>>> import numpy as np
>>> np.set_printoptions(suppress=True, linewidth=140)
>>> m1 = np.minimum.outer(np.arange(1, 5), np.arange(1, 5)) * 5
>>> m1
array([[ 5,  5,  5,  5],
       [ 5, 10, 10, 10],
       [ 5, 10, 15, 15],
       [ 5, 10, 15, 20]])
>>> def softmax(z):
...     e = np.exp(z - z.max(axis=-1, keepdims=True))
...     return e / e.sum(axis=-1, keepdims=True)
... 
>>> np.round(softmax(10 * m1[3]), 3) + 0
array([0., 0., 0., 1.])
>>> np.round(softmax(m1[3]), 3) + 0
array([0.   , 0.   , 0.007, 0.993])
>>> S = m1 @ m1.T / np.sqrt(4)
>>> print(np.round(softmax(S + np.triu(np.full(S.shape, -np.inf), 1)), 3) + 0)
[[1. 0. 0. 0.]
 [0. 1. 0. 0.]
 [0. 0. 1. 0.]
 [0. 0. 0. 1.]]
>>> softmax(S).round(6).argmax(axis=1)
array([3, 3, 3, 3])
>>> w, V = np.linalg.eigh(m1)
>>> x = np.array([3, -3, 2, 1])
>>> np.round(np.linalg.eigvalsh(m1[1:, 1:]), 3)
array([ 1.613,  3.929, 39.458])
>>> np.round(V * np.maximum(w, 0) @ V.T, 3)
array([[ 5.,  5.,  5.,  5.],
       [ 5., 10., 10., 10.],
       [ 5., 10., 15., 15.],
       [ 5., 10., 15., 20.]])
>>> x @ m1 @ x
np.int64(95)
>>> x = np.ones(4)
>>> for _ in range(5):
...     x = m1 @ x
...     x /= np.linalg.norm(x)
...     print(round(x @ m1 @ x, 3))
... 
41.402
41.454
41.454
41.454
41.454
>>> round(float(np.linalg.eigvalsh(m1)[-1]), 3)
41.454
>>> rng = np.random.default_rng(3216)
>>> lab = rng.integers(0, 2, 3)
>>> data = np.array([[3, 4, 3], [2, 1, 1], [1, 5, 3]]) * (lab[:, None] == lab)
>>> data
array([[3, 4, 3],
       [2, 1, 1],
       [1, 5, 3]])
>>> u, g = m1[2], m1[1]
>>> print(u @ g)
425
>>> pr = (u @ g) / (u @ u) * u
>>> np.outer(u, g)
array([[ 25,  50,  50,  50],
       [ 50, 100, 100, 100],
       [ 75, 150, 150, 150],
       [ 75, 150, 150, 150]])
>>> np.linalg.matrix_rank(np.outer(u, g))
np.int64(1)
>>> round((g - pr) @ u, 3)
np.float64(0.0)
>>> pr.round(3)
array([ 3.696,  7.391, 11.087, 11.087])
>>> F = np.array([[0, 0, 1], [0, 0, 0], [1, 1, 0]])
>>> F
array([[0, 0, 1],
       [0, 0, 0],
       [1, 1, 0]])
>>> rank = np.linalg.matrix_rank(F)
>>> rank
np.int64(2)
>>> null = np.linalg.svd(F)[2][rank:].T
>>> F @ null
array([[0.],
       [0.],
       [0.]])
>>> [int(np.linalg.matrix_rank(np.delete(F, i, axis=0))) for i in range(3)]
[1, 2, 1]
>>> np.round(null @ null.T, 3)
array([[ 0.5, -0.5,  0. ],
       [-0.5,  0.5,  0. ],
       [ 0. ,  0. ,  0. ]])
>>> np.linalg.matrix_rank(F.T @ F), np.linalg.matrix_rank(F @ F.T)
(np.int64(2), np.int64(2))
>>> null.shape
(3, 1)
>>> [int(np.linalg.matrix_rank(F[:i])) for i in range(1, len(F) + 1)]
[1, 1, 2]
>>> print(null[:, 0] / null[np.abs(null[:, 0]).round(6).argmax(), 0])
[ 1. -1. -0.]
>>> np.allclose(F @ null, 0)
True
>>> [int(np.linalg.matrix_rank(F[:, :j + 1])) for j in range(3)]
[1, 1, 2]
